% python3 -q
>>> import numpy as np
>>> from numpy import linalg as LA
>>> np.set_printoptions(precision=3, suppress=True, linewidth=100)
>>> m1 = np.load("m.npy")
>>> m1
array([[-2.012, -4.025,  0.03 , -0.041],
       [ 1.017,  2.008,  0.014,  0.007]])
>>> left, sigma, vt = LA.svd(m1)
>>> np.argmax(sigma[:-1] / (sigma[1:] + 1e-6)) + 1
np.int64(1)
>>> out = left[:, :1] @ np.diag(sigma[:1]) @ vt[:1]
>>> LA.matrix_rank(m1, rtol=0.05)
np.int64(1)
>>> round(float(LA.norm(m1 - out, 2)), 3), round(sigma[1], 3)
(0.031, np.float64(0.031))
>>> out = np.array([[-3, 0, 3], [0, -1, 0]])
>>> basis = np.kron(out, m1)
>>> basis
array([[  6.036,  12.075,  -0.09 ,   0.123,  -0.   ,  -0.   ,   0.   ,  -0.   ,  -6.036, -12.075,
          0.09 ,  -0.123],
       [ -3.051,  -6.024,  -0.042,  -0.021,   0.   ,   0.   ,   0.   ,   0.   ,   3.051,   6.024,
          0.042,   0.021],
       [ -0.   ,  -0.   ,   0.   ,  -0.   ,   2.012,   4.025,  -0.03 ,   0.041,  -0.   ,  -0.   ,
          0.   ,  -0.   ],
       [  0.   ,   0.   ,   0.   ,   0.   ,  -1.017,  -2.008,  -0.014,  -0.007,   0.   ,   0.   ,
          0.   ,   0.   ]])
>>> basis.shape
(4, 12)
>>> round(LA.norm(basis, 2) / LA.norm(basis), 3)
np.float64(0.973)
>>> A = np.load("a.npy")
>>> A
array([[39,  4,  5,  4],
       [-2,  2, -1,  1],
       [ 5,  4, 21,  4],
       [-5,  5,  4, 29]])
>>> out = np.array([[-3, -2], [-3, -3]])
>>> basis = np.kron(out, A)
>>> LA.matrix_rank(basis)
np.int64(8)
>>> round(float(LA.norm(basis, 2)), 3), round(LA.norm(out, 2) * LA.norm(A, 2), 3)
(226.817, np.float64(226.817))
>>> q, evecs = LA.qr(A[:, :1])[0], LA.qr(A[:, 1:])[0]
>>> sigma = LA.svd(q.T @ evecs, compute_uv=False)
>>> (sigma > 0.9).sum()
np.int64(0)
>>> np.round(LA.norm(q @ q.T - evecs @ evecs.T, 2), 3)
np.float64(1.0)
>>> sigma
array([0.789])
>>> rng = np.random.default_rng(5797)
>>> labels = rng.permutation(4)
>>> out = A[:, labels] * rng.choice([-1, 1], 4)
>>> out
array([[ -4,   5,   4, -39],
       [ -2,  -1,   1,   2],
       [ -4,  21,   4,  -5],
       [ -5,   4,  29,   5]])
>>> left, _, vt = LA.svd(A.T @ out)
>>> labels
array([1, 2, 3, 0])
>>> np.round(LA.lstsq(A, out)[0], 3) + 0
array([[ 0.,  0.,  0., -1.],
       [-1.,  0.,  0.,  0.],
       [ 0.,  1.,  0.,  0.],
       [ 0.,  0.,  1.,  0.]])
>>> round(float(LA.norm(out) ** 2 / LA.norm(out, 2) ** 2), 3)
1.786
>>> LA.norm(out, axis=1).argmax()
np.int64(0)
>>> LA.norm(out, axis=1)
array([39.724,  3.162, 22.316, 30.116])
>>> round(float(LA.norm(out, "nuc")), 3)
92.579
>>> round(float(LA.norm(out[3], 1)), 3), round(float(LA.norm(out[3], np.inf)), 3)
(43.0, 29.0)
>>> round(float(LA.norm(out[3] - out[2])), 3)
31.859
>>> basis = np.sign(np.array([[-5, -5, 4, -3], [-3, 1, -4, 0], [0, -2, -5, 0], [-1, 3, 3, -4]]))
>>> out = (np.tril(basis, -1) + np.eye(4)) @ (np.triu(basis, 1) + np.eye(4))
>>> w = np.array([3, 0, -2, -1])
>>> feats = np.rint(out * w @ LA.inv(out)) + 0
>>> feats
array([[ 0., -7., -6.,  4.],
       [ 2.,  9.,  8., -4.],
       [-4., -4., -4.,  0.],
       [ 1.,  9.,  7., -5.]])
>>> np.round(np.trace(LA.pinv(feats) @ feats), 3)
np.float64(3.0)
>>> LA.lstsq(feats[:-1].T, feats[-1])[2]
np.int32(2)
>>> np.allclose(feats[:-1].T @ LA.lstsq(feats[:-1].T, feats[-1])[0], feats[-1])
False
>>> np.abs(np.diag(LA.qr(feats)[1])) > 1e-9
array([ True,  True,  True, False])
>>> ang = np.radians(36)
>>> r_ = np.eye(4)
>>> r_[0, 0] = r_[1, 1] = np.cos(ang)
>>> r_[0, 1], r_[1, 0] = -np.sin(ang), np.sin(ang)
>>> r_
array([[ 0.809, -0.588,  0.   ,  0.   ],
       [ 0.588,  0.809,  0.   ,  0.   ],
       [ 0.   ,  0.   ,  1.   ,  0.   ],
       [ 0.   ,  0.   ,  0.   ,  1.   ]])
>>> out = feats @ r_.T
>>> out
array([[ 4.114, -5.663, -6.   ,  4.   ],
       [-3.672,  8.457,  8.   , -4.   ],
       [-0.885, -5.587, -4.   ,  0.   ],
       [-4.481,  7.869,  7.   , -5.   ]])
>>> W1 = np.array([[0, 3, 3, 4, 5, 3],
...     [4, 1, 2, 1, 5, 1],
...     [1, 2, 1, 0, 0, 2],
...     [2, 4, 3, 5, 2, 1]])
>>> c = np.array([2, 1, -3, 1, -1, 0])
>>> H = np.maximum(feats @ W1 + c, 0)
>>> LA.matrix_rank(H)
np.int64(3)
>>> (H > 0).astype(int)
array([[0, 0, 0, 1, 0, 0],
       [1, 1, 1, 0, 1, 1],
       [0, 0, 0, 0, 0, 0],
       [1, 1, 1, 0, 1, 1]])
>>> basis = np.array([[2, -2], [0, 0], [2, 2], [-1, 0], [2, -2], [-2, 1]])
>>> H @ basis
array([[ -14.,    0.],
       [ 148., -107.],
       [   0.,    0.],
       [ 126., -107.]])
>>> W1 @ basis
array([[  6,  -1],
       [ 19, -13],
       [  0,   2],
       [  7,  -1]])
>>> labels = rng.permutation(4)
>>> labels
array([3, 2, 0, 1])
>>> out = feats[labels][:, labels]
>>> np.diag(out)
array([-5., -4.,  0.,  9.])
>>> np.allclose(out, feats)
False
>>> out
array([[-5.,  7.,  1.,  9.],
       [ 0., -4., -4., -4.],
       [ 4., -6.,  0., -7.],
       [-4.,  8.,  2.,  9.]])
>>> x0 = np.array([2, 5, 4, 3])
>>> h1 = np.maximum(feats @ x0, 0)
>>> np.maximum(feats @ (3 * x0), 0)
array([  0., 207.,   0., 180.])
>>> np.flatnonzero(h1 > 1e-9)
array([1, 3])
>>> feats * (h1 > 1e-9)[:, None]
array([[ 0., -0., -0.,  0.],
       [ 2.,  9.,  8., -4.],
       [-0., -0., -0.,  0.],
       [ 1.,  9.,  7., -5.]])
>>> E = np.array([[-7.0, 0.1, -0.3],
...     [7.0, 0.4, -0.1],
...     [4.0, -0.3, 1.2],
...     [4.0, -0.1, 0.1]])
>>> E
array([[-7. ,  0.1, -0.3],
       [ 7. ,  0.4, -0.1],
       [ 4. , -0.3,  1.2],
       [ 4. , -0.1,  0.1]])
>>> proj = E @ LA.solve(E.T @ E, E.T)
>>> np.diag(proj)
array([0.624, 0.987, 0.99 , 0.399])
>>> LA.matrix_rank(np.eye(4) - proj)
np.int64(1)
>>> round(np.trace(proj), 3)
np.float64(3.0)
>>> np.round(LA.eigvalsh(proj), 3) + 0
array([0., 1., 1., 1.])
>>> np.allclose(proj @ proj, proj)
True
>>> np.round((np.eye(4) - proj) @ E, 3) + 0
array([[0., 0., 0.],
       [0., 0., 0.],
       [0., 0., 0.],
       [0., 0., 0.]])
>>> out = np.c_[E[:, :1] @ np.array([[-1]]), np.array([4, -1, -2, 4])]
>>> out
array([[ 7.,  4.],
       [-7., -1.],
       [-4., -2.],
       [-4.,  4.]])
>>> LA.norm(out - E @ LA.lstsq(E, out)[0], axis=0)
array([0.   , 5.244])
>>> round(float(LA.norm(E, 1)), 3), round(float(LA.norm(E, np.inf)), 3)
(22.0, 7.5)
>>> round(float(LA.norm(E) ** 2 / LA.norm(E, 2) ** 2), 3)
1.011
>>> round(float(LA.norm(E, "nuc")), 3)
12.879
